>>> import numpy as np
>>> np.set_printoptions(suppress=True, linewidth=100)
>>> def tidy(a):
...     return np.round(a, 2) + 0
... 
>>> B = np.array([[4, 3, 2],
...     [4, 3, 1],
...     [4, 1, 2],
...     [5, 5, 2],
...     [3, 2, 1],
...     [0, 1, 3],
...     [1, 1, 1]])
>>> feats = np.block([[np.zeros((7, 7)), B], [B.T, np.zeros((3, 3))]])
>>> feats
array([[0., 0., 0., 0., 0., 0., 0., 4., 3., 2.],
       [0., 0., 0., 0., 0., 0., 0., 4., 3., 1.],
       [0., 0., 0., 0., 0., 0., 0., 4., 1., 2.],
       [0., 0., 0., 0., 0., 0., 0., 5., 5., 2.],
       [0., 0., 0., 0., 0., 0., 0., 3., 2., 1.],
       [0., 0., 0., 0., 0., 0., 0., 0., 1., 3.],
       [0., 0., 0., 0., 0., 0., 0., 1., 1., 1.],
       [4., 4., 4., 5., 3., 0., 1., 0., 0., 0.],
       [3., 3., 1., 5., 2., 1., 1., 0., 0., 0.],
       [2., 1., 2., 2., 1., 3., 1., 0., 0., 0.]])
>>> tidy(np.abs(np.linalg.eigvals(feats)).max())
np.float64(12.02)
>>> (feats + feats.T) / 2
array([[0., 0., 0., 0., 0., 0., 0., 4., 3., 2.],
       [0., 0., 0., 0., 0., 0., 0., 4., 3., 1.],
       [0., 0., 0., 0., 0., 0., 0., 4., 1., 2.],
       [0., 0., 0., 0., 0., 0., 0., 5., 5., 2.],
       [0., 0., 0., 0., 0., 0., 0., 3., 2., 1.],
       [0., 0., 0., 0., 0., 0., 0., 0., 1., 3.],
       [0., 0., 0., 0., 0., 0., 0., 1., 1., 1.],
       [4., 4., 4., 5., 3., 0., 1., 0., 0., 0.],
       [3., 3., 1., 5., 2., 1., 1., 0., 0., 0.],
       [2., 1., 2., 2., 1., 3., 1., 0., 0., 0.]])
>>> Uu, sig, Vh = np.linalg.svd(feats)
>>> np.argmax(sig[:-1] / (sig[1:] + 1e-6)) + 1
np.int64(6)
>>> B = Uu[:, :6] @ np.diag(sig[:6]) @ Vh[:6]
>>> np.linalg.matrix_rank(B)
np.int64(6)
>>> np.linalg.matrix_rank(feats, rtol=0.05)
np.int64(6)
>>> tidy(np.linalg.norm(feats - B, 2)), tidy(sig[6])
(np.float64(0.0), np.float64(0.0))
>>> vals, vecs = np.linalg.eigh(feats)
>>> tidy(np.linalg.eigvalsh(feats + -2 * np.eye(10)))
array([-14.02,  -4.92,  -4.03,  -2.  ,  -2.  ,  -2.  ,  -2.  ,   0.03,   0.92,  10.02])
>>> tidy(vecs.T @ vecs)
array([[1., 0., 0., 0., 0., 0., 0., 0., 0., 0.],
       [0., 1., 0., 0., 0., 0., 0., 0., 0., 0.],
       [0., 0., 1., 0., 0., 0., 0., 0., 0., 0.],
       [0., 0., 0., 1., 0., 0., 0., 0., 0., 0.],
       [0., 0., 0., 0., 1., 0., 0., 0., 0., 0.],
       [0., 0., 0., 0., 0., 1., 0., 0., 0., 0.],
       [0., 0., 0., 0., 0., 0., 1., 0., 0., 0.],
       [0., 0., 0., 0., 0., 0., 0., 1., 0., 0.],
       [0., 0., 0., 0., 0., 0., 0., 0., 1., 0.],
       [0., 0., 0., 0., 0., 0., 0., 0., 0., 1.]])
>>> (vals > 1e-8).sum(), (vals < -1e-8).sum()
(np.int64(3), np.int64(3))
>>> tidy(vals)
array([-12.02,  -2.92,  -2.03,   0.  ,   0.  ,   0.  ,   0.  ,   2.03,   2.92,  12.02])
>>> tidy(np.abs(vecs[:, -1]))
array([0.32, 0.3 , 0.25, 0.43, 0.22, 0.09, 0.1 , 0.53, 0.4 , 0.24])
>>> np.abs(vecs[:, -1]).round(6).argmax()
np.int64(7)
>>> np.unique(vals.round(6) + 0, return_counts=True)[1]
array([1, 1, 1, 4, 1, 1, 1])
>>> mat = np.load("x.npy")
>>> tidy(mat)
array([[0.33, 0.  , 0.  , 0.  , 0.  , 0.33, 0.33],
       [0.  , 0.5 , 0.  , 0.  , 0.  , 0.  , 0.5 ],
       [0.  , 0.2 , 0.4 , 0.  , 0.  , 0.2 , 0.2 ],
       [0.  , 0.  , 0.33, 0.67, 0.  , 0.  , 0.  ],
       [0.17, 0.17, 0.  , 0.  , 0.33, 0.17, 0.17],
       [0.2 , 0.2 , 0.  , 0.2 , 0.  , 0.2 , 0.2 ],
       [0.33, 0.  , 0.33, 0.  , 0.  , 0.  , 0.33]])
>>> tidy(np.sort(np.abs(np.linalg.eigvals(mat)))[::-1])
array([1.  , 0.58, 0.58, 0.33, 0.33, 0.33, 0.12])
>>> tidy(np.linalg.matrix_power(mat, 100))
array([[0.18, 0.13, 0.2 , 0.08, 0.  , 0.13, 0.29],
       [0.18, 0.13, 0.2 , 0.08, 0.  , 0.13, 0.29],
       [0.18, 0.13, 0.2 , 0.08, 0.  , 0.13, 0.29],
       [0.18, 0.13, 0.2 , 0.08, 0.  , 0.13, 0.29],
       [0.18, 0.13, 0.2 , 0.08, 0.  , 0.13, 0.29],
       [0.18, 0.13, 0.2 , 0.08, 0.  , 0.13, 0.29],
       [0.18, 0.13, 0.2 , 0.08, 0.  , 0.13, 0.29]])
>>> p = np.eye(7)[5]
>>> for _ in range(6):
...     p = p @ mat
...     print(p.round(2))
... 
[0.2 0.2 0.  0.2 0.  0.2 0.2]
[0.17 0.14 0.13 0.17 0.   0.11 0.27]
[0.17 0.12 0.2  0.14 0.   0.11 0.27]
[0.17 0.12 0.22 0.11 0.   0.12 0.27]
[0.17 0.13 0.21 0.1  0.   0.12 0.27]
[0.17 0.13 0.21 0.09 0.   0.12 0.28]
>>> r = np.linalg.matrix_rank(feats)
>>> r
np.int64(6)
>>> N = np.linalg.svd(feats)[2][r:].T
>>> [int(np.linalg.matrix_rank(np.delete(feats, i, axis=0))) for i in range(10)]
[6, 6, 6, 6, 6, 6, 6, 5, 5, 5]
>>> np.allclose(mat @ mat.T, mat.T @ mat)
False
>>> tidy((mat + mat.T) / 2)
array([[0.33, 0.  , 0.  , 0.  , 0.08, 0.27, 0.33],
       [0.  , 0.5 , 0.1 , 0.  , 0.08, 0.1 , 0.25],
       [0.  , 0.1 , 0.4 , 0.17, 0.  , 0.1 , 0.27],
       [0.  , 0.  , 0.17, 0.67, 0.  , 0.1 , 0.  ],
       [0.08, 0.08, 0.  , 0.  , 0.33, 0.08, 0.08],
       [0.27, 0.1 , 0.1 , 0.1 , 0.08, 0.2 , 0.1 ],
       [0.33, 0.25, 0.27, 0.  , 0.08, 0.1 , 0.33]])
>>> tidy(np.sort(np.abs(np.linalg.eigvals(mat))))
array([0.12, 0.33, 0.33, 0.33, 0.58, 0.58, 1.  ])
>>> F = np.load("layer9.npy")
>>> F
array([[1.  , 0.2 , 0.04, 0.01, 0.  , 0.  , 0.  ],
       [0.2 , 1.  , 0.2 , 0.04, 0.01, 0.  , 0.  ],
       [0.04, 0.2 , 1.  , 0.2 , 0.04, 0.01, 0.  ],
       [0.01, 0.04, 0.2 , 1.  , 0.2 , 0.04, 0.01],
       [0.  , 0.01, 0.04, 0.2 , 1.  , 0.2 , 0.04],
       [0.  , 0.  , 0.01, 0.04, 0.2 , 1.  , 0.2 ],
       [0.  , 0.  , 0.  , 0.01, 0.04, 0.2 , 1.  ]])
>>> vec = np.ones(7)
>>> for _ in range(7):
...     vec = F @ vec
...     vec /= np.linalg.norm(vec)
...     print(round(vec @ F @ vec, 2))
... 
1.42
1.43
1.44
1.44
1.44
1.44
1.44
>>> tidy(np.linalg.eigvalsh(F)[-1])
np.float64(1.44)
>>> tidy(vec)
array([0.24, 0.37, 0.44, 0.47, 0.44, 0.37, 0.24])
>>> t = np.radians(90)
>>> r_ = np.eye(7)
>>> r_[6, 6] = r_[5, 5] = np.cos(t)
>>> r_[6, 5], r_[5, 6] = -np.sin(t), np.sin(t)
>>> tidy(r_)
array([[ 1.,  0.,  0.,  0.,  0.,  0.,  0.],
       [ 0.,  1.,  0.,  0.,  0.,  0.,  0.],
       [ 0.,  0.,  1.,  0.,  0.,  0.,  0.],
       [ 0.,  0.,  0.,  1.,  0.,  0.,  0.],
       [ 0.,  0.,  0.,  0.,  1.,  0.,  0.],
       [ 0.,  0.,  0.,  0.,  0.,  0.,  1.],
       [ 0.,  0.,  0.,  0.,  0., -1.,  0.]])
>>> B = F @ r_.T
>>> tidy(B)
array([[ 1.  ,  0.2 ,  0.04,  0.01,  0.  ,  0.  ,  0.  ],
       [ 0.2 ,  1.  ,  0.2 ,  0.04,  0.01,  0.  ,  0.  ],
       [ 0.04,  0.2 ,  1.  ,  0.2 ,  0.04,  0.  , -0.01],
       [ 0.01,  0.04,  0.2 ,  1.  ,  0.2 ,  0.01, -0.04],
       [ 0.  ,  0.01,  0.04,  0.2 ,  1.  ,  0.04, -0.2 ],
       [ 0.  ,  0.  ,  0.01,  0.04,  0.2 ,  0.2 , -1.  ],
       [ 0.  ,  0.  ,  0.  ,  0.01,  0.04,  1.  , -0.2 ]])
>>> np.allclose(np.linalg.norm(F, axis=1), np.linalg.norm(B, axis=1))
True
>>> u = np.array([-1, 0])
>>> np.array([np.convolve(row, u, "same") for row in F])
array([[-1.  , -0.2 , -0.04, -0.01,  0.  ,  0.  ,  0.  ],
       [-0.2 , -1.  , -0.2 , -0.04, -0.01,  0.  ,  0.  ],
       [-0.04, -0.2 , -1.  , -0.2 , -0.04, -0.01,  0.  ],
       [-0.01, -0.04, -0.2 , -1.  , -0.2 , -0.04, -0.01],
       [ 0.  , -0.01, -0.04, -0.2 , -1.  , -0.2 , -0.04],
       [ 0.  ,  0.  , -0.01, -0.04, -0.2 , -1.  , -0.2 ],
       [ 0.  ,  0.  ,  0.  , -0.01, -0.04, -0.2 , -1.  ]])
>>> tidy(np.correlate(F[0], F[5], "full"))
array([0.2 , 1.04, 0.41, 0.12, 0.04, 0.01, 0.  , 0.  , 0.  , 0.  , 0.  , 0.  , 0.  ])
>>> tidy(np.cross(F[0, :3], F[5, :3]))
array([ 0.  , -0.01,  0.  ])
>>> np.convolve(F[0], u)
array([-1.  , -0.2 , -0.04, -0.01,  0.  ,  0.  ,  0.  ,  0.  ])
>>> vals, vecs = np.linalg.eigh(F)
>>> vec = np.array([-8, 0, -2, 5, -8, -6, -6])
>>> (np.sign(vecs[:, -1].round(6)) == np.sign(vecs[0, -1].round(6))).astype(int)
array([1, 1, 1, 1, 1, 1, 1])
>>> tidy(vecs * np.sqrt(vals) @ vecs.T)
array([[0.99, 0.1 , 0.01, 0.  , 0.  , 0.  , 0.  ],
       [0.1 , 0.99, 0.1 , 0.01, 0.  , 0.  , 0.  ],
       [0.01, 0.1 , 0.99, 0.1 , 0.01, 0.  , 0.  ],
       [0.  , 0.01, 0.1 , 0.99, 0.1 , 0.01, 0.  ],
       [0.  , 0.  , 0.01, 0.1 , 0.99, 0.1 , 0.01],
       [0.  , 0.  , 0.  , 0.01, 0.1 , 0.99, 0.1 ],
       [0.  , 0.  , 0.  , 0.  , 0.01, 0.1 , 0.99]])
>>> tidy(vecs * np.maximum(vals, 0) @ vecs.T)
array([[1.  , 0.2 , 0.04, 0.01, 0.  , 0.  , 0.  ],
       [0.2 , 1.  , 0.2 , 0.04, 0.01, 0.  , 0.  ],
       [0.04, 0.2 , 1.  , 0.2 , 0.04, 0.01, 0.  ],
       [0.01, 0.04, 0.2 , 1.  , 0.2 , 0.04, 0.01],
       [0.  , 0.01, 0.04, 0.2 , 1.  , 0.2 , 0.04],
       [0.  , 0.  , 0.01, 0.04, 0.2 , 1.  , 0.2 ],
       [0.  , 0.  , 0.  , 0.01, 0.04, 0.2 , 1.  ]])
>>> np.abs(F).sum(axis=1).max(), tidy(np.abs(vals).max())
(np.float64(1.5), np.float64(1.44))
>>> vec @ F @ vec
np.float64(245.44)
>>> C = np.array([[-1.1, -0.9, 0.7, 0.4, -0.3, 1.8, 0.1],
...     [0.8, -1.0, 0.7, 0.1, 0.0, 1.7, 0.7],
...     [0.0, -1.1, 0.3, -0.3, -0.8, -1.8, 1.4],
...     [-0.6, -1.0, -1.0, 0.7, 0.6, 1.9, 2.2]])
>>> rng = np.random.default_rng(41)
>>> J = np.array([[0, 1, 2, 2],
...     [1, 2, 0, 3],
...     [3, 0, 3, 2],
...     [1, 3, 2, 3],
...     [2, 3, 2, 2],
...     [1, 2, 2, 1],
...     [2, 0, 0, 0],
...     [1, 2, 2, 2],
...     [3, 3, 1, 0],
...     [0, 1, 3, 1],
...     [3, 3, 2, 1],
...     [1, 2, 3, 2],
...     [1, 2, 2, 2],
...     [3, 3, 2, 3]]) @ C + 0.02 * rng.normal(size=(14, 7))
>>> tidy(J)
array([[ -0.42,  -5.19,  -0.7 ,   0.91,  -0.43,   1.92,   7.9 ],
       [ -1.32,  -5.93,  -0.93,   2.69,   1.52,  10.92,   8.09],
       [ -4.51,  -7.96,   1.02,   1.68,  -2.1 ,   3.79,   8.9 ],
       [ -0.48,  -9.11,   0.41,   2.21,  -0.08,   8.99,  11.6 ],
       [ -0.96,  -9.  ,   2.1 ,   1.91,  -1.01,   8.89,   9.53],
       [ -0.07,  -6.12,   1.7 ,   0.67,  -1.33,   3.5 ,   6.53],
       [ -2.2 ,  -1.77,   1.38,   0.8 ,  -0.6 ,   3.6 ,   0.22],
       [ -0.69,  -7.11,   0.67,   1.39,  -0.7 ,   5.39,   8.67],
       [ -0.94,  -6.78,   4.51,   1.19,  -1.69,   8.71,   3.8 ],
       [  0.19,  -5.28,   0.62,  -0.07,  -1.78,  -1.79,   7.09],
       [ -1.51,  -8.91,   3.8 ,   1.6 ,  -1.88,   8.83,   7.4 ],
       [ -0.69,  -8.22,   0.99,   1.08,  -1.5 ,   3.59,  10.08],
       [ -0.7 ,  -7.14,   0.7 ,   1.41,  -0.68,   5.38,   8.69],
       [ -2.74, -10.87,   1.8 ,   3.  ,  -0.73,  12.59,  11.79]])
>>> z = J[:, 5] > np.median(J[:, 5])
>>> u = J[z].mean(axis=0) - J[~z].mean(axis=0)
>>> ((J - J.mean(axis=0)) @ u > 0).astype(int)
array([0, 1, 0, 1, 1, 0, 0, 0, 1, 0, 1, 0, 0, 1])
>>> np.argsort(-np.abs(u).round(6), kind="stable")
array([5, 1, 6, 3, 2, 4, 0])
>>> tidy(u)
array([-0.03, -2.29,  0.95,  1.07,  0.55,  6.33,  1.64])
